In [1]: import numpy as np

In [2]: np.set_printoptions(precision=2, suppress=True, linewidth=140, floatmode="fixed")

In [3]: X = np.load("a.npy")

In [4]: X
Out[4]: 
array([[ 4.00,  9.00,  5.00,  9.00,  3.00],
       [ 6.00,  5.00, -8.00, -4.00,  3.00],
       [ 8.00,  4.00,  7.00, -5.00, -1.00],
       [ 9.00,  7.00, -4.00, -2.00,  3.00],
       [ 0.00,  0.00,  0.00,  0.00,  2.00]])

In [5]: np.trace(X)
Out[5]: np.float64(16.0)

In [6]: np.allclose(X @ X.T, X.T @ X)
Out[6]: False

In [7]: round(np.abs(np.linalg.eigvals(X)).max(), 2)
Out[7]: np.float64(12.35)

In [8]: sv = 3 * 0.2 ** np.arange(5)

In [9]: O, _ = np.linalg.qr(np.array([[0.7, 1.4, -0.1, 0.2, -0.5],
   ...:     [-1.3, 1.4, 0.9, 0.4, -0.6],
   ...:     [0.6, -0.4, -0.1, 0.0, 0.2],
   ...:     [0.5, 1.2, -0.2, -0.4, 1.3],
   ...:     [1.3, -0.2, 1.0, 0.2, 0.1]]))

In [10]: rng = np.random.default_rng(13145)

In [11]: data = rng.normal(size=(18, 5)) * sv @ O

In [12]: data.round(2) + 0
Out[12]: 
array([[ 1.82,  2.76, -1.26, -2.90, -0.94],
       [-0.81, -0.52,  0.61,  0.82,  0.40],
       [ 0.54,  3.99, -0.06, -3.13, -0.02],
       [ 0.91,  1.50, -0.63, -1.51, -0.51],
       [-0.30,  0.17,  0.20,  0.00, -0.18],
       [-0.60, -1.96,  0.34,  1.68,  0.37],
       [-1.15, -1.85,  0.75,  1.87,  0.38],
       [-0.30, -2.23,  0.07,  1.70,  0.19],
       [ 0.34,  0.19, -0.29, -0.30, -0.31],
       [ 0.84,  1.47, -0.60, -1.52, -0.67],
       [ 0.91,  1.26, -0.60, -1.39, -0.26],
       [ 1.07,  0.01, -0.86, -0.58, -0.50],
       [-1.61, -2.09,  1.12,  2.31,  0.66],
       [-0.05, -0.22,  0.05,  0.10,  0.10],
       [ 0.28, -0.15, -0.24, -0.09, -0.11],
       [-0.50,  1.19,  0.47, -0.53,  0.05],
       [-1.73, -2.10,  1.23,  2.43,  0.83],
       [ 2.81,  2.97, -2.00, -3.64, -1.15]])

In [13]: u, r1 = data[13], data[7]

In [14]: round(float(u @ r1), 2)
Out[14]: 0.7

In [15]: p = (u @ r1) / (u @ u) * u

In [16]: np.round(np.outer(u, r1), 2) + 0
Out[16]: 
array([[ 0.02,  0.12,  0.00, -0.09, -0.01],
       [ 0.07,  0.50, -0.01, -0.38, -0.04],
       [-0.01, -0.10,  0.00,  0.08,  0.01],
       [-0.03, -0.23,  0.01,  0.17,  0.02],
       [-0.03, -0.22,  0.01,  0.17,  0.02]])

In [17]: r1 - p
Out[17]: array([ 0.20, -0.13, -0.37,  0.74, -0.76])

In [18]: p
Out[18]: array([-0.50, -2.10,  0.44,  0.96,  0.94])

In [19]: B = np.c_[data[:, :4] @ np.array([[0, 5, 0, 4], [3, 3, 3, 2], [2, 3, 4, 2], [0, 0, 4, 3]]), np.array([4, 3, 1, 0, 2, 0, 1, 0, 4, 0, 2, 5, 1, 0, 2, 4, 5, 3])]

In [20]: B
Out[20]: 
array([[  5.75,  13.59,  -8.37,   1.57,   4.00],
       [ -0.33,  -3.77,   4.18,  -0.59,   3.00],
       [ 11.84,  14.46,  -0.78,   0.62,   1.00],
       [  3.24,   7.15,  -4.07,   0.84,   0.00],
       [  0.92,  -0.37,   1.34,  -0.44,   2.00],
       [ -5.19,  -7.84,   2.20,  -0.59,   0.00],
       [ -4.04,  -9.04,   4.96,  -1.17,   1.00],
       [ -6.57,  -8.01,   0.35,  -0.45,   0.00],
       [ -0.01,   1.41,  -1.80,   0.26,   4.00],
       [  3.20,   6.81,  -4.07,   0.55,   0.00],
       [  2.58,   6.52,  -4.19,   0.77,   2.00],
       [ -1.70,   2.80,  -5.73,   0.84,   5.00],
       [ -4.04, -10.95,   7.43,  -1.45,   1.00],
       [ -0.57,  -0.79,  -0.08,  -0.26,   0.00],
       [ -0.95,   0.22,  -1.79,   0.07,   2.00],
       [  4.51,   2.50,   3.32,  -0.26,   4.00],
       [ -3.84, -11.28,   8.32,  -1.39,   5.00],
       [  4.92,  16.95, -13.65,   2.25,   3.00]])

In [21]: np.linalg.norm(np.linalg.qr(data)[0].T @ B, axis=0) ** 2 / ((B ** 2).sum(axis=0) + 1e-12)
Out[21]: array([1.00, 1.00, 1.00, 1.00, 0.09])

In [22]: np.round(np.linalg.norm(B - data @ np.linalg.lstsq(data, B)[0], axis=0), 2) + 0
Out[22]: array([ 0.00,  0.00,  0.00,  0.00, 10.94])

In [23]: np.linalg.matrix_rank(np.c_[data, B])
Out[23]: np.int64(6)

In [24]: np.linalg.matrix_rank(B)
Out[24]: np.int64(5)
